>>> import numpy as np
>>> np.set_printoptions(precision=2, suppress=True, linewidth=200, sign=" ")
>>> def rnd(a):
...     return np.round(a, 2) + 0
... 
>>> feats = np.loadtxt("x.csv", delimiter=",")
>>> print(feats)
[[ 0. -2.  0.  1.  0. -2. -1.  2.  0.  1.  2.]
 [ 2.  0. -2.  0.  1.  0. -2. -1.  2.  0.  1.]
 [ 1.  2.  0. -2.  0.  1.  0. -2. -1.  2.  0.]
 [ 0.  1.  2.  0. -2.  0.  1.  0. -2. -1.  2.]
 [ 2.  0.  1.  2.  0. -2.  0.  1.  0. -2. -1.]
 [-1.  2.  0.  1.  2.  0. -2.  0.  1.  0. -2.]
 [-2. -1.  2.  0.  1.  2.  0. -2.  0.  1.  0.]
 [ 0. -2. -1.  2.  0.  1.  2.  0. -2.  0.  1.]
 [ 1.  0. -2. -1.  2.  0.  1.  2.  0. -2.  0.]
 [ 0.  1.  0. -2. -1.  2.  0.  1.  2.  0. -2.]
 [-2.  0.  1.  0. -2. -1.  2.  0.  1.  2.  0.]]
>>> print(np.allclose(feats @ feats.T, feats.T @ feats))
True
>>> vec = np.array([0, 0, 1, 3, 0, 1, 0, 0, 3, 0, 3])
>>> h = np.maximum(feats @ vec, 0)
>>> print(h)
[ 7.  7.  0.  2.  2.  0.  4.  3.  0.  0.  3.]
>>> print(rnd(np.tanh(feats @ vec)))
[ 1.    1.   -1.    0.96  0.96  0.    1.    1.   -1.   -1.    1.  ]
>>> print(np.maximum(feats @ vec, 0) - np.maximum(-feats @ vec, 0))
[ 7.  7. -8.  2.  2.  0.  4.  3. -5. -4.  3.]
>>> print(feats.T @ h)
[  4. -22.   0.  17.   1. -10.  -7.   1.   7.  11.  26.]
>>> O, R = np.linalg.qr(feats)
>>> print(rnd(O @ R))
[[ 0. -2.  0.  1.  0. -2. -1.  2.  0.  1.  2.]
 [ 2.  0. -2.  0.  1.  0. -2. -1.  2.  0.  1.]
 [ 1.  2.  0. -2.  0.  1.  0. -2. -1.  2.  0.]
 [ 0.  1.  2.  0. -2.  0.  1.  0. -2. -1.  2.]
 [ 2.  0.  1.  2.  0. -2.  0.  1.  0. -2. -1.]
 [-1.  2.  0.  1.  2.  0. -2.  0.  1.  0. -2.]
 [-2. -1.  2.  0.  1.  2.  0. -2.  0.  1.  0.]
 [ 0. -2. -1.  2.  0.  1.  2.  0. -2.  0.  1.]
 [ 1.  0. -2. -1.  2.  0.  1.  2.  0. -2.  0.]
 [ 0.  1.  0. -2. -1.  2.  0.  1.  2.  0. -2.]
 [-2.  0.  1.  0. -2. -1.  2.  0.  1.  2.  0.]]
>>> print(rnd(abs(R[0, 0])), rnd(np.linalg.norm(feats[:, 0])))
4.36 4.36
>>> print(np.allclose(R.T @ R, feats.T @ feats))
True
>>> print(rnd(np.trace(O @ O.T)))
11.0
>>> f = np.array([1, 2, 2])
>>> print(np.convolve(feats[10], f))
[-2. -4. -3.  2.  0. -5. -4.  2.  5.  4.  6.  4.  0.]
>>> print(np.polyval(f, feats[10]))
[  2.   2.   5.   2.   2.   1.  10.   2.   5.  10.   2.]
>>> print(np.cross(feats[10, :3], feats[0, :3]))
[ 2.  0.  4.]
>>> print(np.correlate(feats[10], feats[0], "full"))
[-4. -2.  2. -3. -2.  2.  2. -6.  2. 19.  2. -6.  2.  2. -2. -3.  2. -2. -4.  0.  0.]
>>> J = np.loadtxt("block8.csv", delimiter=",")
>>> print(J)
[[ 0.  0.  0.  0.  0.  0. -1. -3.  1.]
 [ 0.  0.  0.  0.  0.  0. -3.  1. -1.]
 [ 0.  0.  0.  0.  0.  0.  1.  1. -1.]
 [ 0.  0.  0.  0.  0.  0. -3.  0.  0.]
 [ 0.  0.  0.  0.  0.  0.  0.  3.  2.]
 [ 0.  0.  0.  0.  0.  0.  2. -1.  3.]
 [-1. -3.  1. -3.  0.  2.  0.  0.  0.]
 [-3.  1.  1.  0.  3. -1.  0.  0.  0.]
 [ 1. -1. -1.  0.  2.  3.  0.  0.  0.]]
>>> print(np.linalg.cond(J) > 100)
True
>>> print(rnd(np.linalg.norm(J, 2) / np.linalg.norm(J)))
0.48
>>> print([round(float(np.linalg.det(J[:i, :i])), 2) + 0 for i in range(1, 10)])
[0.0, 0.0, 0.0, 0.0, 0.0, 0.0, 0.0, 0.0, 0.0]
>>> print(np.unique(J.round(6), axis=0).shape)
(9, 9)
>>> print(rnd(J @ np.linalg.pinv(J) @ J))
[[ 0.  0.  0.  0.  0.  0. -1. -3.  1.]
 [ 0.  0.  0.  0.  0.  0. -3.  1. -1.]
 [ 0.  0.  0.  0.  0.  0.  1.  1. -1.]
 [ 0.  0.  0.  0.  0.  0. -3.  0.  0.]
 [ 0.  0.  0.  0.  0.  0.  0.  3.  2.]
 [ 0.  0.  0.  0.  0.  0.  2. -1.  3.]
 [-1. -3.  1. -3.  0.  2.  0.  0.  0.]
 [-3.  1.  1.  0.  3. -1.  0.  0.  0.]
 [ 1. -1. -1.  0.  2.  3.  0.  0.  0.]]
>>> print(np.allclose(J[:-1].T @ np.linalg.lstsq(J[:-1].T, J[-1])[0], J[-1]))
False
>>> left, sv, Vt = np.linalg.svd(J)
>>> print(np.argmax(sv[:-1] / (sv[1:] + 1e-6)) + 1)
6
>>> print(rnd(sv))
[ 5.34  5.34  4.55  4.55  3.43  3.43  0.    0.    0.  ]
>>> M2 = left[:, :6] @ np.diag(sv[:6]) @ Vt[:6]
>>> print(np.linalg.matrix_rank(J, rtol=0.05))
6
>>> print(rnd(np.abs(J - M2).max()))
0.0
>>> print(rnd(np.linalg.norm(J - M2, 2)), rnd(sv[6]))
0.0 0.0
>>> print(np.linalg.matrix_rank(M2))
6
>>> print(rnd(M2))
[[ 0.  0.  0.  0.  0.  0. -1. -3.  1.]
 [ 0.  0.  0.  0.  0.  0. -3.  1. -1.]
 [ 0.  0.  0.  0.  0.  0.  1.  1. -1.]
 [ 0.  0.  0.  0.  0.  0. -3.  0.  0.]
 [ 0.  0.  0.  0.  0.  0.  0.  3.  2.]
 [ 0.  0.  0.  0.  0.  0.  2. -1.  3.]
 [-1. -3.  1. -3.  0.  2.  0.  0.  0.]
 [-3.  1.  1.  0.  3. -1.  0.  0.  0.]
 [ 1. -1. -1.  0.  2.  3.  0.  0.  0.]]
>>> M2 = np.array([[2, 1, 2, 2, 2, 0, 2, 0],
...     [1, 2, 2, 2, 0, 2, 0, 2],
...     [2, 0, 1, 1, 2, 2, 0, 1],
...     [2, 1, 2, 1, 0, 2, 2, 0],
...     [2, 2, 1, 0, 1, 2, 0, 1],
...     [0, 2, 1, 1, 1, 0, 1, 2],
...     [2, 0, 2, 0, 1, 0, 1, 0],
...     [0, 1, 0, 1, 0, 1, 1, 0]])
>>> F = np.triu(M2, 1)
>>> print(F)
[[ 0  1  2  2  2  0  2  0]
 [ 0  0  2  2  0  2  0  2]
 [ 0  0  0  1  2  2  0  1]
 [ 0  0  0  0  0  2  2  0]
 [ 0  0  0  0  0  2  0  1]
 [ 0  0  0  0  0  0  1  2]
 [ 0  0  0  0  0  0  0  0]
 [ 0  0  0  0  0  0  0  0]]
>>> M2 = np.linalg.inv(feats)
>>> print(rnd(np.linalg.slogdet(feats)[0]))
1.0
>>> print(np.allclose(M2, feats.T))
False
>>> print(rnd(M2))
[[ 0.11  0.11  0.23  0.    0.27 -0.06  0.07  0.1   0.03  0.15 -0.01]
 [-0.01  0.11  0.11  0.23  0.    0.27 -0.06  0.07  0.1   0.03  0.15]
 [ 0.15 -0.01  0.11  0.11  0.23  0.    0.27 -0.06  0.07  0.1   0.03]
 [ 0.03  0.15 -0.01  0.11  0.11  0.23  0.    0.27 -0.06  0.07  0.1 ]
 [ 0.1   0.03  0.15 -0.01  0.11  0.11  0.23  0.    0.27 -0.06  0.07]
 [ 0.07  0.1   0.03  0.15 -0.01  0.11  0.11  0.23  0.    0.27 -0.06]
 [-0.06  0.07  0.1   0.03  0.15 -0.01  0.11  0.11  0.23  0.    0.27]
 [ 0.27 -0.06  0.07  0.1   0.03  0.15 -0.01  0.11  0.11  0.23  0.  ]
 [ 0.    0.27 -0.06  0.07  0.1   0.03  0.15 -0.01  0.11  0.11  0.23]
 [ 0.23  0.    0.27 -0.06  0.07  0.1   0.03  0.15 -0.01  0.11  0.11]
 [ 0.11  0.23  0.    0.27 -0.06  0.07  0.1   0.03  0.15 -0.01  0.11]]
>>> print(rnd(np.linalg.cond(feats)))
7.13
>>> f = np.array([1, -1])
>>> print(rnd(np.array([np.convolve(row, f, "same") for row in M2])))
[[ 0.11  0.    0.12 -0.23  0.27 -0.34  0.13  0.03 -0.06  0.11 -0.16]
 [-0.01  0.13  0.    0.12 -0.23  0.27 -0.34  0.13  0.03 -0.06  0.11]
 [ 0.15 -0.16  0.13  0.    0.12 -0.23  0.27 -0.34  0.13  0.03 -0.06]
 [ 0.03  0.11 -0.16  0.13  0.    0.12 -0.23  0.27 -0.34  0.13  0.03]
 [ 0.1  -0.06  0.11 -0.16  0.13  0.    0.12 -0.23  0.27 -0.34  0.13]
 [ 0.07  0.03 -0.06  0.11 -0.16  0.13  0.    0.12 -0.23  0.27 -0.34]
 [-0.06  0.13  0.03 -0.06  0.11 -0.16  0.13  0.    0.12 -0.23  0.27]
 [ 0.27 -0.34  0.13  0.03 -0.06  0.11 -0.16  0.13  0.    0.12 -0.23]
 [ 0.    0.27 -0.34  0.13  0.03 -0.06  0.11 -0.16  0.13  0.    0.12]
 [ 0.23 -0.23  0.27 -0.34  0.13  0.03 -0.06  0.11 -0.16  0.13  0.  ]
 [ 0.11  0.12 -0.23  0.27 -0.34  0.13  0.03 -0.06  0.11 -0.16  0.13]]
>>> print(np.abs(np.diag(np.linalg.qr(F)[1])) > 1e-9)
[False False False False False False False False]
>>> print(np.unique(F.round(6), axis=0).shape)
(7, 8)
